% ipython --no-banner

In [1]: import numpy as np

In [2]: np.set_printoptions(suppress=True, linewidth=120)

In [3]: data = np.loadtxt("case10.csv", delimiter=",")

In [4]: print(data)
[[ 3.  0.  0.  0.]
 [ 0. -1.  0.  0.]
 [ 0.  0.  3.  0.]
 [ 0.  0.  0.  2.]]

In [5]: q, Rm = np.linalg.qr(data)

In [6]: print(np.trace(q @ q.T))
4.0

In [7]: print(Rm)
[[ 3.  0.  0.  0.]
 [ 0. -1.  0.  0.]
 [ 0.  0.  3.  0.]
 [ 0.  0.  0.  2.]]

In [8]: print(np.allclose(Rm.T @ Rm, data.T @ data))
True

In [9]: print(q)
[[ 1.  0.  0.  0.]
 [-0.  1.  0.  0.]
 [-0. -0.  1.  0.]
 [-0. -0. -0.  1.]]

In [10]: print(round(np.linalg.norm(data, 1), 2), np.round(np.linalg.norm(data, np.inf), 2))
3.0 3.0

In [11]: print(round(float(np.linalg.norm(data) ** 2 / np.linalg.norm(data, 2) ** 2), 2))
2.56

In [12]: print(np.round(np.linalg.norm(data, axis=0), 2))
[3. 1. 3. 2.]

In [13]: J = np.load("sample2.npy")

In [14]: print(J)
[[-2 -2 -1  1  0 -1]
 [ 0  0  2  1 -2  0]
 [ 0  0 -2 -2  1 -2]
 [ 0  0  0  2  0  2]
 [ 0  0  0  0 -1 -2]
 [ 0  0  0  0  0  1]]

In [15]: print(np.round(np.sort(np.linalg.eigvals(J)), 2))
[-2. -2. -1.  0.  1.  2.]

In [16]: print(np.prod(np.diag(J)), np.round(np.linalg.det(J), 2))
0 0.0

In [17]: print(J.reshape(-1, 2))
[[-2 -2]
 [-1  1]
 [ 0 -1]
 [ 0  0]
 [ 2  1]
 [-2  0]
 [ 0  0]
 [-2 -2]
 [ 1 -2]
 [ 0  0]
 [ 0  2]
 [ 0  2]
 [ 0  0]
 [ 0  0]
 [-1 -2]
 [ 0  0]
 [ 0  0]
 [ 0  1]]

In [18]: print(J.ravel(order="F"))
[-2  0  0  0  0  0 -2  0  0  0  0  0 -1  2 -2  0  0  0  1  1 -2  2  0  0  0 -2  1  0 -1  0 -1  0 -2  2 -2  1]

In [19]: print(J.reshape(2, -1))
[[-2 -2 -1  1  0 -1  0  0  2  1 -2  0  0  0 -2 -2  1 -2]
 [ 0  0  0  2  0  2  0  0  0  0 -1 -2  0  0  0  0  0  1]]

In [20]: blk = J.reshape(6, 2, -1)

In [21]: print(blk.shape)
(6, 2, 3)

In [22]: print(blk.transpose(1, 0, 2))
[[[-2 -2 -1]
  [ 0  0  2]
  [ 0  0 -2]
  [ 0  0  0]
  [ 0  0  0]
  [ 0  0  0]]

 [[ 1  0 -1]
  [ 1 -2  0]
  [-2  1 -2]
  [ 2  0  2]
  [ 0 -1 -2]
  [ 0  0  1]]]

In [23]: print(np.einsum("ihd,ihd->ih", blk, blk))
[[9 2]
 [4 5]
 [4 9]
 [0 8]
 [0 5]
 [0 1]]

In [24]: print(np.swapaxes(blk, 1, 2)[4])
[[ 0  0]
 [ 0 -1]
 [ 0 -2]]

In [25]: print(np.einsum("ihd,jhd->hij", blk, blk).shape)
(2, 6, 6)
